>>> import numpy as np
>>> np.set_printoptions(precision=3, suppress=True, linewidth=140, floatmode="fixed")
>>> rd = lambda a: np.round(a, 3) + 0
>>> rng = np.random.default_rng(603209)
>>> z = rng.integers(0, 3, 4)
>>> W0 = np.triu((z[:, None] == z) & (rng.random((4, 4)) < 0.8), 1).astype(int)
>>> W0 += W0.T
>>> W0
array([[0, 0, 1, 0],
       [0, 0, 0, 1],
       [1, 0, 0, 0],
       [0, 1, 0, 0]])
>>> # symmetric
>>> z = rng.permutation(4)
>>> z
array([3, 0, 1, 2])
>>> out = W0[z][:, z]
>>> np.diag(out)
array([0, 0, 0, 0])
>>> rd(np.sort(np.abs(np.linalg.eigvals(out))))
array([1.000, 1.000, 1.000, 1.000])
>>> np.allclose(W0 @ W0.T, W0.T @ W0)
True
>>> np.sort(np.abs(np.fft.fft(W0[0]))), rd(np.sort(np.linalg.svd(W0, compute_uv=False)))
(array([1.000, 1.000, 1.000, 1.000]), array([1.000, 1.000, 1.000, 1.000]))
>>> W0 @ np.ones(4)
array([1.000, 1.000, 1.000, 1.000])
>>> np.linalg.matrix_power(W0, 100)
array([[1, 0, 0, 0],
       [0, 1, 0, 0],
       [0, 0, 1, 0],
       [0, 0, 0, 1]])
>>> np.linalg.matrix_power(W0, 2)
array([[1, 0, 0, 0],
       [0, 1, 0, 0],
       [0, 0, 1, 0],
       [0, 0, 0, 1]])
>>> p = np.eye(4)[1]
>>> for _ in range(4):
...     p = p @ W0
...     print(p.round(3))
... 
[0.000 0.000 0.000 1.000]
[0.000 1.000 0.000 0.000]
[0.000 0.000 0.000 1.000]
[0.000 1.000 0.000 0.000]
>>> z = rng.permutation(4)
>>> out = W0[:, z] * rng.choice([-1, 1], 4)
>>> out
array([[ 0,  1,  0,  0],
       [ 0,  0,  0,  1],
       [ 0,  0,  1,  0],
       [-1,  0,  0,  0]])
>>> left, _, VT = np.linalg.svd(W0.T @ out)
>>> left @ VT
array([[ 0.000,  0.000,  1.000,  0.000],
       [-1.000,  0.000,  0.000,  0.000],
       [ 0.000,  1.000,  0.000,  0.000],
       [ 0.000,  0.000,  0.000,  1.000]])
>>> rd(np.linalg.lstsq(W0, out)[0])
array([[ 0.000,  0.000,  1.000,  0.000],
       [-1.000,  0.000,  0.000,  0.000],
       [ 0.000,  1.000,  0.000,  0.000],
       [ 0.000,  0.000,  0.000,  1.000]])
>>> f = np.array([0, 3])
>>> np.polyval(f, out[3])
array([3, 3, 3, 3])
>>> np.convolve(out[3], f)
array([ 0, -3,  0,  0,  0])
>>> np.correlate(out[3], out[1], "full")
array([-1,  0,  0,  0,  0,  0,  0])
>>> np.array([np.convolve(row, f, "same") for row in out])
array([[ 0,  0,  3,  0],
       [ 0,  0,  0,  0],
       [ 0,  0,  0,  3],
       [ 0, -3,  0,  0]])
>>> np.cross(out[3, :3], out[1, :3])
array([0, 0, 0])
>>> feats = np.loadtxt("arr.csv", delimiter=",")
>>> feats
array([[ 7.078, -3.088,  2.072,  3.980, -0.958],
       [ 7.006, -2.959,  1.983,  4.009, -1.138],
       [ 7.081, -2.899,  1.955,  4.066, -1.060],
       [ 5.979, -2.056,  4.016, -0.077,  2.001],
       [ 3.029, -1.120,  1.993,  0.109,  0.998]])
>>> Q = feats.astype(float).copy()
>>> for j in range(5):
...     Q[:, j] -= Q[:, :j] @ (Q[:, :j].T @ Q[:, j])
...     Q[:, j] /= np.linalg.norm(Q[:, j])
... 
>>> rd(Q.T @ Q)
array([[1.000, 0.000, 0.000, 0.000, 0.000],
       [0.000, 1.000, 0.000, 0.000, 0.000],
       [0.000, 0.000, 1.000, 0.000, 0.000],
       [0.000, 0.000, 0.000, 1.000, 0.000],
       [0.000, 0.000, 0.000, 0.000, 1.000]])
>>> left, s, VT = np.linalg.svd(feats)
>>> rd(s)
array([17.066,  4.909,  0.152,  0.093,  0.023])
>>> np.argmax(s[:-1] / (s[1:] + 1e-6)) + 1
np.int64(2)
>>> out = left[:, :2] @ np.diag(s[:2]) @ VT[:2]
>>> rd(np.linalg.norm(feats - out, 2)), rd(s[2])
(np.float64(0.152), np.float64(0.152))
>>> rd(np.abs(feats - out).max())
np.float64(0.091)
>>> np.linalg.matrix_rank(out)
np.int64(2)
>>> rd(np.linalg.norm(feats - out) / np.linalg.norm(feats))
np.float64(0.01)
>>> np.linalg.matrix_rank(feats, rtol=0.05)
np.int64(2)
>>> Q, evecs = np.linalg.qr(feats[:, :1])[0], np.linalg.qr(feats[:, 1:])[0]
>>> s = np.linalg.svd(Q.T @ evecs, compute_uv=False)
>>> rd(np.linalg.norm(Q @ Q.T - evecs @ evecs.T, 2))
np.float64(1.0)
>>> (s > 0.9).sum()
np.int64(1)
>>> np.argsort(-np.linalg.norm(feats, axis=0).round(6), kind="stable")[:3]
array([0, 3, 1])
>>> round(np.log10(np.linalg.cond(feats)))
3
>>> rd(np.abs(np.linalg.svd(feats)[2][-1]))
array([0.381, 0.263, 0.745, 0.474, 0.072])
>>> rd(np.einsum("ij,ji->", feats, feats))
np.float64(94.977)
>>> rd(np.linalg.det(feats.T))
np.float64(0.028)
>>> rd(np.poly(feats))
array([  1.000,  -6.995, -23.024,   2.301,   0.010,  -0.028])
>>> rd(np.linalg.det(2 * feats)), rd(np.linalg.det(feats))
(np.float64(0.891), np.float64(0.028))
>>> data = np.load("test12.npy")
>>> data
array([[28, -3,  2,  3,  2],
       [-3, 28, -3,  3,  1],
       [-1, -1, 23, -1,  3],
       [ 0,  2, -2, -2, -3],
       [ 1,  0,  0, -1, 36]])
>>> rd(np.linalg.norm(data, axis=1))
array([28.460, 28.496, 23.259,  4.583, 36.028])
>>> out = data[0, 0] * data[1:] - np.outer(data[1:, 0], data[0])
>>> out
array([[   0,  775,  -78,   93,   34],
       [   0,  -31,  646,  -25,   86],
       [   0,   56,  -56,  -56,  -84],
       [   0,    3,   -2,  -31, 1006]])
>>> np.linalg.matrix_rank(out), np.linalg.matrix_rank(data)
(np.int64(4), np.int64(5))
>>> rd(np.linalg.norm(out, "nuc"))
np.float64(2509.342)
>>> rd(np.linalg.norm(out, 2))
np.float64(1016.778)
>>> np.linalg.norm(out, axis=1).argmax()
np.int64(3)
>>> rd(np.linalg.norm(out) ** 2 / np.linalg.norm(out, 2) ** 2)
np.float64(2.004)
>>> out[0] @ out[2]
np.int64(39704)
>>> evals, evecs = np.linalg.eig(data)
>>> rd(data @ evecs[:, 0] - evals[0] * evecs[:, 0])
array([0.000, 0.000, 0.000, 0.000, 0.000])
>>> rd(np.sort(np.linalg.eigvals(np.linalg.inv(data))))
array([-0.424,  0.027,  0.032,  0.039,  0.044])
>>> mat = np.load("data.npy")
>>> mat
array([[ 1,  0,  1,  2,  0,  0],
       [ 1,  3,  3,  1,  2,  0],
       [ 3,  2,  3,  0,  0,  3],
       [ 3,  1,  2,  3,  3,  1],
       [ 6, 15, 16,  7, 10,  0]])
>>> # row 4 is much longer than the rest
>>> left, s, VT = np.linalg.svd(mat)
>>> evecs = VT[:(s > 1e-8).sum()]
>>> x0 = mat[4] + 4 * mat[0] + rng.integers(2) * np.eye(6)[4]
>>> x0
array([10.000, 15.000, 20.000, 15.000, 10.000,  0.000])
>>> np.allclose(evecs.T @ evecs @ x0, x0)
True
>>> r = np.linalg.matrix_rank(mat)
>>> r
np.int64(4)
>>> null = np.linalg.svd(mat)[2][r:].T
>>> np.allclose(mat @ null, 0)
True
>>> [int(np.linalg.matrix_rank(mat[:, :j + 1])) for j in range(6)]
[1, 2, 3, 4, 4, 4]
>>> [int(np.linalg.matrix_rank(np.delete(mat, i, axis=0))) for i in range(5)]
[4, 4, 3, 3, 4]
>>> W1 = np.array([[0, 3, 1, 0],
...     [5, 2, 4, 3],
...     [4, 4, 1, 0],
...     [2, 3, 0, 5],
...     [2, 1, 0, 1],
...     [5, 1, 2, 3]])
>>> beta = np.array([-1, 1, 2, 2])
>>> act = np.maximum(mat @ W1 + beta, 0)
>>> (act > 0).mean(axis=0)
array([1.000, 1.000, 1.000, 1.000])
>>> cent = np.array([[2, -2], [-1, 1], [-3, -3], [0, 0]])
>>> (act @ cent).round(6).argmax(axis=1)
array([0, 0, 0, 0, 0])
>>> W1 @ cent
array([[ -6,   0],
       [ -4, -20],
       [  1,  -7],
       [  1,  -1],
       [  3,  -3],
       [  3, -15]])
>>> act @ cent
array([[ -12,  -12],
       [ -17,  -91],
       [ -23, -109],
       [ -14,  -64],
       [ -52, -452]])
>>> out = np.array([[3, 2], [3, 1], [1, -1], [1, 3], [0, -3], [3, 1]])
>>> np.einsum("ik,kj->ji", mat, out)
array([[ 6, 16, 27, 20, 86],
       [ 7, -1,  8,  6,  2]])
>>> np.einsum("ik,kj->ij", mat, out)
array([[ 6,  7],
       [16, -1],
       [27,  8],
       [20,  6],
       [86,  2]])
>>> np.vstack([mat, out.T]).shape
(7, 6)
>>> f, r1 = mat[3], mat[4]
>>> f @ r1
np.int64(116)
>>> f @ f
np.int64(33)
>>> p = (f @ r1) / (f @ f) * f
>>> np.outer(f, r1)
array([[18, 45, 48, 21, 30,  0],
       [ 6, 15, 16,  7, 10,  0],
       [12, 30, 32, 14, 20,  0],
       [18, 45, 48, 21, 30,  0],
       [18, 45, 48, 21, 30,  0],
       [ 6, 15, 16,  7, 10,  0]])
>>> rd(r1 - p)
array([-4.545, 11.485,  8.970, -3.545, -0.545, -3.515])
>>> rd(np.linalg.norm(f + r1) ** 2 + np.linalg.norm(f - r1) ** 2)
np.float64(1398.0)
>>> J = np.tanh(np.array([[-0.7],
...     [-0.8],
...     [-0.9],
...     [-1.1],
...     [1.5],
...     [0.2],
...     [-1.2],
...     [0.4],
...     [-0.1],
...     [-1.4],
...     [-2.0],
...     [1.9],
...     [0.9],
...     [-0.2],
...     [0.8],
...     [-0.1]]) @ np.array([[-0.7, -0.5, -0.3]]))
>>> rd(J)
array([[ 0.454,  0.336,  0.207],
       [ 0.508,  0.380,  0.235],
       [ 0.558,  0.422,  0.264],
       [ 0.647,  0.501,  0.319],
       [-0.782, -0.635, -0.422],
       [-0.139, -0.100, -0.060],
       [ 0.686,  0.537,  0.345],
       [-0.273, -0.197, -0.119],
       [ 0.070,  0.050,  0.030],
       [ 0.753,  0.604,  0.397],
       [ 0.885,  0.762,  0.537],
       [-0.869, -0.740, -0.515],
       [-0.558, -0.422, -0.264],
       [ 0.139,  0.100,  0.060],
       [-0.508, -0.380, -0.235],
       [ 0.070,  0.050,  0.030]])
>>> # row 15 repeats row 8
>>> out = np.c_[J[:, :2] @ np.array([[3, 2], [-3, -2]]), np.array([0, 2, 1, 3, 2, -2, -2, 0, -1, 3, 3, 0, -1, 0, 3, -2])]
>>> rd(out)
array([[ 0.354,  0.236,  0.000],
       [ 0.384,  0.256,  2.000],
       [ 0.408,  0.272,  1.000],
       [ 0.439,  0.293,  3.000],
       [-0.440, -0.293,  2.000],
       [-0.118, -0.079, -2.000],
       [ 0.446,  0.298, -2.000],
       [-0.227, -0.151,  0.000],
       [ 0.060,  0.040, -1.000],
       [ 0.446,  0.297,  3.000],
       [ 0.371,  0.248,  3.000],
       [-0.388, -0.259,  0.000],
       [-0.408, -0.272, -1.000],
       [ 0.118,  0.079,  0.000],
       [-0.384, -0.256,  3.000],
       [ 0.060,  0.040, -2.000]])
>>> np.linalg.matrix_rank(out)
np.int64(2)
